$ python3 -q
>>> import numpy as np
>>> np.set_printoptions(precision=1, suppress=True, linewidth=160, sign=" ")
>>> def rd(a):
...     return np.round(a, 1) + 0
... 
>>> data = np.loadtxt("a.csv", delimiter=",")
>>> data
array([[ 66.,  37.,  50.,  31.,  56.],
       [ 37.,  23.,  29.,  22.,  33.],
       [ 50.,  29.,  49.,  30.,  43.],
       [ 31.,  22.,  30.,  26.,  30.],
       [ 56.,  33.,  43.,  30.,  52.]])
>>> left, sv, vt = np.linalg.svd(data)
>>> vecs = vt[:(sv > 1e-8).sum()]
>>> rng = np.random.default_rng(728860)
>>> vec = data[0] + 5 * data[3] + rng.integers(2) * np.eye(5)[0]
>>> vec
array([ 222.,  147.,  200.,  161.,  206.])
>>> np.allclose(vecs.T @ vecs @ vec, vec)
False
>>> rd(np.diag(vecs.T @ vecs))
array([ 0.8,  0.4,  1. ,  0.8,  1. ])
>>> rd(vecs.T @ vecs)
array([[ 0.8,  0.3,  0.1, -0.2,  0. ],
       [ 0.3,  0.4, -0.1,  0.3,  0. ],
       [ 0.1, -0.1,  1. ,  0.1,  0. ],
       [-0.2,  0.3,  0.1,  0.8,  0. ],
       [ 0. ,  0. ,  0. ,  0. ,  1. ]])
>>> np.allclose(data @ data.T, data.T @ data)
True
>>> rd(np.abs(np.linalg.eigvals(data)).max())
np.float64(196.4)
>>> (data + data.T) / 2
array([[ 66.,  37.,  50.,  31.,  56.],
       [ 37.,  23.,  29.,  22.,  33.],
       [ 50.,  29.,  49.,  30.,  43.],
       [ 31.,  22.,  30.,  26.,  30.],
       [ 56.,  33.,  43.,  30.,  52.]])
>>> rd(np.trace(np.linalg.pinv(data) @ data))
np.float64(4.0)
>>> rd(data @ np.linalg.pinv(data) @ data)
array([[ 66.,  37.,  50.,  31.,  56.],
       [ 37.,  23.,  29.,  22.,  33.],
       [ 50.,  29.,  49.,  30.,  43.],
       [ 31.,  22.,  30.,  26.,  30.],
       [ 56.,  33.,  43.,  30.,  52.]])
>>> np.abs(np.diag(np.linalg.qr(data)[1])) > 1e-9
array([ True,  True,  True,  True, False])
>>> np.unique(data.round(6), axis=0).shape
(5, 5)
>>> theta = np.radians(85)
>>> r_ = np.eye(5)
>>> r_[0, 0] = r_[3, 3] = np.cos(theta)
>>> r_[0, 3], r_[3, 0] = -np.sin(theta), np.sin(theta)
>>> rd(r_)
array([[ 0.1,  0. ,  0. , -1. ,  0. ],
       [ 0. ,  1. ,  0. ,  0. ,  0. ],
       [ 0. ,  0. ,  1. ,  0. ,  0. ],
       [ 1. ,  0. ,  0. ,  0.1,  0. ],
       [ 0. ,  0. ,  0. ,  0. ,  1. ]])
>>> M2 = data @ r_.T
>>> rd(np.linalg.det(r_)), rd(np.trace(r_))
(np.float64(1.0), np.float64(3.2))
>>> rd(np.linalg.svd(data, compute_uv=False)), rd(np.linalg.svd(M2, compute_uv=False))
(array([ 196.4,   10.8,    6.9,    1.9,    0. ]), array([ 196.4,   10.8,    6.9,    1.9,    0. ]))
>>> rd(np.abs(M2 - data).max(axis=0))
array([ 91.1,   0. ,   0. ,  37.5,   0. ])
>>> rd(M2)
array([[-25.1,  37. ,  50. ,  68.5,  56. ],
       [-18.7,  23. ,  29. ,  38.8,  33. ],
       [-25.5,  29. ,  49. ,  52.4,  43. ],
       [-23.2,  22. ,  30. ,  33.1,  30. ],
       [-25. ,  33. ,  43. ,  58.4,  52. ]])
>>> mat = np.load("x.npy")
>>> mat
array([[ 9., -4., -1.,  2.],
       [10., -4., -2.,  4.],
       [12., -6., -2.,  6.],
       [ 7., -2., -5.,  8.]])
>>> u = np.array([0, 0, 1, 2])
>>> M2 = mat + np.outer(u, np.eye(4)[3])
>>> np.linalg.matrix_rank(M2 - mat)
np.int64(1)
>>> np.linalg.matrix_rank(np.linalg.inv(M2) - np.linalg.inv(mat), tol=1e-8)
np.int64(1)
>>> np.kron(np.eye(2, dtype=int), mat)
array([[ 9., -4., -1.,  2.,  0., -0., -0.,  0.],
       [10., -4., -2.,  4.,  0., -0., -0.,  0.],
       [12., -6., -2.,  6.,  0., -0., -0.,  0.],
       [ 7., -2., -5.,  8.,  0., -0., -0.,  0.],
       [ 0., -0., -0.,  0.,  9., -4., -1.,  2.],
       [ 0., -0., -0.,  0., 10., -4., -2.,  4.],
       [ 0., -0., -0.,  0., 12., -6., -2.,  6.],
       [ 0., -0., -0.,  0.,  7., -2., -5.,  8.]])
>>> np.einsum("ii->", mat)
np.float64(11.0)
>>> rd(np.poly(mat))
array([  1., -11.,  42., -64.,  32.])
>>> np.einsum("ij,ji->", mat, mat)
np.float64(37.0)
>>> K = np.load("out5.npy")
>>> K
array([[ 0,  0,  0,  3,  0],
       [ 3,  0,  0,  0,  0],
       [ 0,  6,  0,  0,  0],
       [ 0,  0,  0,  0,  2],
       [ 0,  0,  4,  0,  0]])
>>> M2 = np.array([[2, 2], [-1, 2]])
>>> Z = np.kron(M2, K)
>>> Z.shape
(10, 10)
>>> rd(np.linalg.norm(Z, 2)), rd(np.linalg.norm(M2, 2) * np.linalg.norm(K, 2))
(np.float64(18.0), np.float64(18.0))
>>> np.linalg.matrix_rank(Z)
np.int64(10)
